% ipython --no-banner

In [1]: import numpy as np

In [2]: from numpy import linalg as LA

In [3]: np.set_printoptions(suppress=True, linewidth=160)

In [4]: F = np.loadtxt("sample12.csv", delimiter=",")

In [5]: print(F)
[[-2.75 -2.75  0.91 -0.94]
 [ 0.09  0.15 -0.04 -0.02]
 [-0.57 -0.63  0.18 -0.16]
 [-5.79 -5.79  1.94 -1.92]
 [-1.55 -1.54  0.55 -0.53]
 [ 4.23  4.26 -1.43  1.37]
 [-3.2  -3.17  1.06 -1.06]
 [-5.68 -5.73  1.9  -1.9 ]
 [-2.98 -3.    1.   -0.98]
 [-0.16 -0.16  0.04 -0.01]
 [-1.14 -1.15  0.37 -0.38]
 [ 2.83  2.78 -0.92  0.95]
 [-1.38 -1.39  0.46 -0.47]
 [-0.37 -0.4   0.14 -0.15]
 [ 3.68  3.67 -1.23  1.22]
 [-4.85 -4.81  1.64 -1.61]
 [-1.59 -1.58  0.53 -0.51]
 [-4.32 -4.32  1.41 -1.42]
 [-1.91 -1.89  0.67 -0.59]
 [ 8.08  8.06 -2.68  2.66]
 [-4.53 -4.53  1.51 -1.53]
 [-2.83 -2.81  0.93 -0.94]
 [ 2.21  2.23 -0.77  0.76]
 [-0.36 -0.46  0.11 -0.13]
 [-2.83 -2.85  0.9  -0.93]]

In [6]: Ac = F - F.mean(axis=0)

In [7]: Uu, s, Vt = LA.svd(Ac, full_matrices=False)

In [8]: print(s.round(2))
[24.14  0.14  0.1   0.09]

In [9]: print(np.abs(Uu[:, 0]).argmax())
19

In [10]: print(np.abs(Vt[0]).argmax())
0

In [11]: print(np.round(np.abs(Vt[-1]), 2))
[0.55 0.21 0.77 0.24]

In [12]: print(round((s ** 2).sum() ** 2 / (s ** 4).sum(), 2))
1.0

In [13]: print(np.round(Vt[0] * np.sign(Vt[0, np.abs(Vt[0]).argmax()]), 2))
[ 0.67  0.67 -0.22  0.22]

In [14]: print(np.searchsorted(np.cumsum(s ** 2) / (s ** 2).sum(), 0.9) + 1)
1

In [15]: print(LA.matrix_rank(Ac))
4

In [16]: data = np.load("m.npy")

In [17]: print(data)
[[-3.  0. -4.  0.]
 [-1. -1. -5.  0.]
 [ 0.  0. -1.  0.]
 [ 0.  0.  0. -3.]]

In [18]: print(round(float(LA.norm(data, "nuc")), 2))
12.06

In [19]: print(LA.norm(data, axis=1).argmax())
1

In [20]: print(round(float(LA.norm(data, 1)), 2), np.round(LA.norm(data, np.inf), 2))
10.0 7.0

In [21]: E = np.load("x.npy")

In [22]: print(E)
[[ 9. -4. -2.]
 [-4.  9.  2.]
 [-2.  2.  6.]]

In [23]: # symmetric, so the eigenvalues are real

In [24]: proj = np.triu(np.array([[2, 0, 0], [-3, 3, 1], [3, 1, -3]]), 1) + np.eye(3)

In [25]: B = proj @ E @ LA.inv(proj)

In [26]: print(np.trace(B), np.trace(E))
24.0 24.0

In [27]: print(proj @ E - E @ proj)
[[ 0.  0.  4.]
 [-2.  2. -3.]
 [ 0.  0. -2.]]

In [28]: low = LA.cholesky(E)

In [29]: print(np.round(low @ low.T, 2))
[[ 9. -4. -2.]
 [-4.  9.  2.]
 [-2.  2.  6.]]

In [30]: evals, vecs = LA.eig(E)

In [31]: print(np.round(E @ vecs[:, 0] - evals[0] * vecs[:, 0], 2) + 0)
[0. 0. 0.]

In [32]: print(evals)
[ 5. 14.  5.]
